$ python -q
>>> import numpy as np
>>> from numpy import linalg as LA
>>> np.set_printoptions(suppress=True, linewidth=200)
>>> J = np.loadtxt("sample10.csv", delimiter=",")
>>> J
array([[3., 5., 1., 0.],
       [3., 0., 3., 4.],
       [3., 4., 0., 2.],
       [4., 3., 2., 4.]])
>>> np.round(LA.eigvals(J), 2)
array([10.23, -3.44,  0.59, -0.38])
>>> np.round(LA.det(J[::-1]), 2)
np.float64(8.0)
>>> print(np.round(LA.eigvals(J).sum().real, 2))
7.0
>>> rng = np.random.default_rng(5837)
>>> z = rng.permutation(4)
>>> A2 = J[:, z] * rng.choice([-1, 1], 4)
>>> A2
array([[ 5.,  1., -3.,  0.],
       [ 0.,  3., -3.,  4.],
       [ 4.,  0., -3.,  2.],
       [ 3.,  2., -4.,  4.]])
>>> Uu, _, Vh = LA.svd(J.T @ A2)
>>> np.round(Uu @ Vh, 2) + 0
array([[ 0.,  0., -1.,  0.],
       [ 1.,  0.,  0.,  0.],
       [ 0.,  1.,  0.,  0.],
       [ 0.,  0.,  0.,  1.]])
>>> x = np.array([2, 1, -1, -1])
>>> target = A2 @ x
>>> target
array([14.,  2.,  9.,  8.])
>>> np.round(LA.solve(A2, target), 2)
array([ 2.,  1., -1., -1.])
>>> print(np.round(LA.solve(A2, A2[:, 1]), 2) + 0)
[0. 1. 0. 0.]
>>> np.round(LA.solve(A2, target + A2[:, 2]), 2) + 0
array([ 2.,  1.,  0., -1.])
>>> np.round(LA.solve(A2, 2 * target), 2)
array([ 4.,  2., -2., -2.])
>>> A2 = LA.inv(J)
>>> A2.round(2) + 0
array([[ 0.25,  3.75,  4.  , -5.75],
       [ 0.  , -2.  , -2.  ,  3.  ],
       [ 0.25, -1.25, -2.  ,  2.25],
       [-0.38, -1.62, -1.5 ,  2.62]])
>>> np.round(J @ A2, 2) + 0
array([[1., 0., 0., 0.],
       [0., 1., 0., 0.],
       [0., 0., 1., 0.],
       [0., 0., 0., 1.]])
>>> np.round(LA.det(J) * A2, 2) + 0
array([[  2.,  30.,  32., -46.],
       [  0., -16., -16.,  24.],
       [  2., -10., -16.,  18.],
       [ -3., -13., -12.,  21.]])
>>> round(LA.cond(J), 2)
np.float64(108.3)
>>> round(float(LA.det(J) * LA.det(A2)), 2)
1.0
>>> (np.abs(A2) > 1e-9).astype(int)
array([[1, 1, 1, 1],
       [0, 1, 1, 1],
       [1, 1, 1, 1],
       [1, 1, 1, 1]])
